$ python3 -q
>>> import numpy as np
>>> import numpy.linalg as la
>>> np.set_printoptions(suppress=True, linewidth=140)
>>> def rnd(a):
...     return np.round(a, 2) + 0
... 
>>> mat = np.load("out0.npy")
>>> mat
array([[0, 1],
       [1, 0]])
>>> vals, vecs = la.eigh(mat)
>>> rnd(vecs.T @ mat @ vecs)
array([[-1.,  0.],
       [ 0.,  1.]])
>>> rnd(vecs @ np.diag(vals) @ vecs.T)
array([[0., 1.],
       [1., 0.]])
>>> np.abs(vecs[:, -1]).round(6).argmax()
np.int64(0)
>>> np.unique(vals.round(6) + 0, return_counts=True)[1]
array([1, 1])
>>> A = np.tril(np.array([[2, 0, 1, 1], [2, 0, 1, 1], [2, 1, 1, 2], [1, 1, 1, 1]]), -1) + np.eye(4, dtype=int)
>>> A
array([[1, 0, 0, 0],
       [2, 1, 0, 0],
       [2, 1, 1, 0],
       [1, 1, 1, 1]])
>>> # triangular, det is the product of the diagonal
>>> left, sigma, VT = la.svd(A, full_matrices=False)
>>> (sigma > 1e-8).sum()
np.int64(4)
>>> np.sqrt((sigma ** 2).sum()), rnd(la.norm(A))
(np.float64(4.0), np.float64(4.0))
>>> np.abs(left[:, 0]).round(6).argmax()
np.int64(2)
>>> rnd(sigma / sigma[0])
array([1.  , 0.34, 0.15, 0.1 ])
>>> rnd(left.T @ left)
array([[1., 0., 0., 0.],
       [0., 1., 0., 0.],
       [0., 0., 1., 0.],
       [0., 0., 0., 1.]])
>>> rnd(np.abs(VT[0]))
array([0.83, 0.45, 0.3 , 0.12])
>>> left.shape, sigma.shape, VT.shape
((4, 4), (4,), (4, 4))
>>> rnd(VT @ VT.T)
array([[1., 0., 0., 0.],
       [0., 1., 0., 0.],
       [0., 0., 1., 0.],
       [0., 0., 0., 1.]])
>>> x = np.array([6, -9, 6, 8])
>>> y = A @ x
>>> c, lr = np.zeros(4), 1 / la.norm(A, 2) ** 2
>>> for i in range(3):
...     c -= lr * A.T @ (A @ c - y)
...     if i % 1 == 0: print(i, round(la.norm(A @ c - y), 2))
... 
0 6.88
1 6.49
2 6.16
>>> rnd(la.cond(A))
np.float64(9.92)
>>> sigma = 5 * 0.9 ** np.arange(3)
>>> rng = np.random.default_rng(54878)
>>> arr = rng.normal(size=(17, 3)) * rng.permutation(sigma)
>>> rnd(arr)
array([[ 0.69,  1.69,  1.15],
       [-0.9 ,  2.82,  0.27],
       [-0.26, -2.4 ,  1.66],
       [-1.05, -4.38, -0.54],
       [-2.87, -3.33,  4.61],
       [ 8.05,  9.12,  0.29],
       [-5.39,  0.76,  4.57],
       [ 4.01, -0.34, -5.9 ],
       [ 5.15,  7.14, -9.38],
       [ 1.87,  2.87, -4.14],
       [ 1.2 , -2.16, -7.52],
       [-3.8 ,  1.86, -0.8 ],
       [ 0.24,  0.19,  5.21],
       [ 3.47, -4.37,  0.04],
       [-1.8 ,  1.41, -1.18],
       [ 1.41, -1.75,  6.05],
       [ 0.94,  6.68,  5.48]])
>>> def softmax(z):
...     e = np.exp(z - z.max(axis=-1, keepdims=True))
...     return e / e.sum(axis=-1, keepdims=True)
... 
>>> rnd(softmax(arr[10] + 5))
array([0.97, 0.03, 0.  ])
>>> rnd(softmax(10 * arr[10]))
array([1., 0., 0.])
>>> rnd(softmax(arr).sum(axis=1))
array([1., 1., 1., 1., 1., 1., 1., 1., 1., 1., 1., 1., 1., 1., 1., 1., 1.])
>>> att = arr @ arr.T / np.sqrt(3)
>>> rnd(softmax(att)[10] @ arr)
array([ 2.39,  0.65, -8.08])
>>> Xs = (arr - arr.mean(axis=0)) / arr.std(axis=0)
>>> np.argwhere(np.abs(Xs) > 2)
array([[5, 0],
       [5, 1],
       [8, 2]])
>>> c = la.lstsq(np.delete(Xs, 0, axis=1), Xs[:, 0])[0]
>>> rnd(1 - np.var(Xs[:, 0] - np.delete(Xs, 0, axis=1) @ c))
np.float64(0.31)
>>> np.abs(c).argmax()
np.int64(0)
>>> E = 0.9 ** np.abs(np.subtract.outer(np.arange(3), np.arange(3)))
>>> E
array([[1.  , 0.9 , 0.81],
       [0.9 , 1.  , 0.9 ],
       [0.81, 0.9 , 1.  ]])
>>> vals, vecs = la.eigh(E)
>>> x = np.array([-1, 0, 1])
>>> rnd(vecs * np.sqrt(vals) @ vecs.T)
array([[0.8 , 0.47, 0.37],
       [0.47, 0.75, 0.47],
       [0.37, 0.47, 0.8 ]])
>>> (np.sign(vecs[:, -1].round(6)) == np.sign(vecs[0, -1].round(6))).astype(int)
array([1, 1, 1])
>>> rnd(vecs * np.maximum(vals, 0) @ vecs.T)
array([[1.  , 0.9 , 0.81],
       [0.9 , 1.  , 0.9 ],
       [0.81, 0.9 , 1.  ]])
>>> rnd(x @ E @ x)
np.float64(0.38)
>>> np.abs(E).sum(axis=1).max(), rnd(np.abs(vals).max())
(np.float64(2.8), np.float64(2.74))
>>> X = np.load("w.npy")
>>> X
array([[  0.84, -10.49, -17.01],
       [ -9.43,  -7.33,  16.05],
       [-18.98,   4.1 ,  -4.77],
       [  8.23,   1.89, -18.13],
       [-11.22,  -2.41, -16.38],
       [ 12.63, -12.  ,   9.83],
       [-14.04, -11.12,   8.91],
       [  7.22,  -0.33, -18.65],
       [ -7.5 ,  11.65,  14.42],
       [ 19.89,  -2.08,   0.05],
       [ -9.7 ,  -1.57, -17.42],
       [ 17.54,  -0.46,   9.6 ],
       [ -6.69,  18.34,   4.32],
       [-16.59,  -8.18,   7.61],
       [ 19.14,  -5.73,   0.9 ],
       [  2.92,  16.93, -10.24]])
>>> Xs = X - X.mean(axis=0)
>>> vecs = la.svd(Xs)[2][:2]
>>> A2 = Xs - Xs @ vecs.T @ vecs
>>> rnd(la.norm(A2) / la.norm(Xs))
np.float64(0.45)
>>> rnd(np.diag(vecs.T @ vecs))
array([0.99, 0.04, 0.98])
>>> la.norm(A2, axis=1).round(6).argmax()
np.int64(12)
>>> rnd(A2.std(axis=0))
array([1.08, 8.78, 1.29])
>>> hat = X @ la.solve(X.T @ X, X.T)
>>> rnd(hat @ X[:, 1])
array([-10.49,  -7.33,   4.1 ,   1.89,  -2.41, -12.  , -11.12,  -0.33,  11.65,  -2.08,  -1.57,  -0.46,  18.34,  -8.18,  -5.73,  16.93])
>>> la.matrix_rank(np.eye(16) - hat)
np.int64(13)
>>> rnd(np.diag(hat))
array([0.22, 0.17, 0.16, 0.16, 0.18, 0.19, 0.2 , 0.16, 0.21, 0.15, 0.17, 0.16, 0.28, 0.18, 0.16, 0.25])
>>> np.trace(hat)
np.float64(3.0)
>>> np.allclose(hat @ hat, hat)
True
>>> rnd(la.eigvalsh(hat))
array([0., 0., 0., 0., 0., 0., 0., 0., 0., 0., 0., 0., 0., 1., 1., 1.])
>>> W2 = X[[11, 8]].astype(float)
>>> for _ in range(7):
...     z = la.norm(X[:, None] - W2, axis=-1).argmin(axis=1)
...     W2 = np.array([X[z == j].mean(axis=0) for j in range(2)])
... 
>>> z
array([0, 1, 1, 0, 1, 0, 1, 0, 1, 0, 1, 0, 1, 1, 0, 1])
>>> np.abs(W2[1] - W2[0]).argmax()
np.int64(0)
>>> rnd(W2[1] - W2[0])
array([-22.35,   6.44,   5.05])
